>>> import numpy as np
>>> from numpy import linalg as LA
>>> np.set_printoptions(precision=2, suppress=True, linewidth=120)
>>> A = np.load("block6.npy")
>>> A
array([[ 0,  0,  0,  0,  0,  0,  0,  2,  0,  2,  0,  0],
       [26, 14, 32, 22, 12, 22,  0,  2, 32,  2,  8, 14],
       [ 2,  2,  0,  2,  0,  2,  0,  2,  0,  2,  0,  2],
       [ 0,  0,  0,  0,  0,  0,  0,  2,  0,  2,  0,  0],
       [14,  8, 16, 12,  6, 12,  0,  2, 16,  2,  4,  8],
       [14,  8, 16, 12,  6, 12,  0,  2, 16,  2,  4,  8],
       [20, 11, 24, 17,  9, 17,  0,  2, 24,  2,  6, 11],
       [ 0,  0,  0,  0,  0,  0,  0,  2,  0,  2,  0,  0],
       [ 0,  0,  0,  0,  0,  0,  0,  2,  0,  2,  0,  0],
       [ 0,  0,  0,  0,  0,  0,  0,  2,  0,  2,  0,  0],
       [32, 17, 40, 27, 15, 27,  0,  2, 40,  2, 10, 17],
       [ 8,  5,  8,  7,  3,  7,  0,  2,  8,  2,  2,  5],
       [ 0,  0,  0,  0,  0,  0,  0,  2,  0,  2,  0,  0],
       [ 0,  0,  0,  0,  0,  0,  0,  2,  0,  2,  0,  0],
       [20, 11, 24, 17,  9, 17,  0,  2, 24,  2,  6, 11],
       [32, 17, 40, 27, 15, 27,  0,  2, 40,  2, 10, 17],
       [26, 14, 32, 22, 12, 22,  0,  2, 32,  2,  8, 14],
       [26, 14, 32, 22, 12, 22,  0,  2, 32,  2,  8, 14],
       [ 0,  0,  0,  0,  0,  0,  0,  2,  0,  2,  0,  0],
       [26, 14, 32, 22, 12, 22,  0,  2, 32,  2,  8, 14],
       [ 0,  0,  0,  0,  0,  0,  0,  2,  0,  2,  0,  0],
       [ 8,  5,  8,  7,  3,  7,  0,  2,  8,  2,  2,  5],
       [ 0,  0,  0,  0,  0,  0,  0,  2,  0,  2,  0,  0],
       [26, 14, 32, 22, 12, 22,  0,  2, 32,  2,  8, 14],
       [ 0,  0,  0,  0,  0,  0,  0,  2,  0,  2,  0,  0],
       [32, 17, 40, 27, 15, 27,  0,  2, 40,  2, 10, 17],
       [ 8,  5,  8,  7,  3,  7,  0,  2,  8,  2,  2,  5],
       [20, 11, 24, 17,  9, 17,  0,  2, 24,  2,  6, 11],
       [14,  8, 16, 12,  6, 12,  0,  2, 16,  2,  4,  8],
       [26, 14, 32, 22, 12, 22,  0,  2, 32,  2,  8, 14],
       [32, 17, 40, 27, 15, 27,  0,  2, 40,  2, 10, 17],
       [ 0,  0,  0,  0,  0,  0,  0,  2,  0,  2,  0,  0],
       [ 2,  2,  0,  2,  0,  2,  0,  2,  0,  2,  0,  2],
       [26, 14, 32, 22, 12, 22,  0,  2, 32,  2,  8, 14],
       [26, 14, 32, 22, 12, 22,  0,  2, 32,  2,  8, 14],
       [32, 17, 40, 27, 15, 27,  0,  2, 40,  2, 10, 17],
       [ 0,  0,  0,  0,  0,  0,  0,  2,  0,  2,  0,  0],
       [ 8,  5,  8,  7,  3,  7,  0,  2,  8,  2,  2,  5]])
>>> LA.lstsq(A[:-1].T, A[-1])[2]
np.int32(3)
>>> print(np.abs(np.diag(LA.qr(A)[1])) > 1e-9)
[ True  True False False False False False  True False False False False]
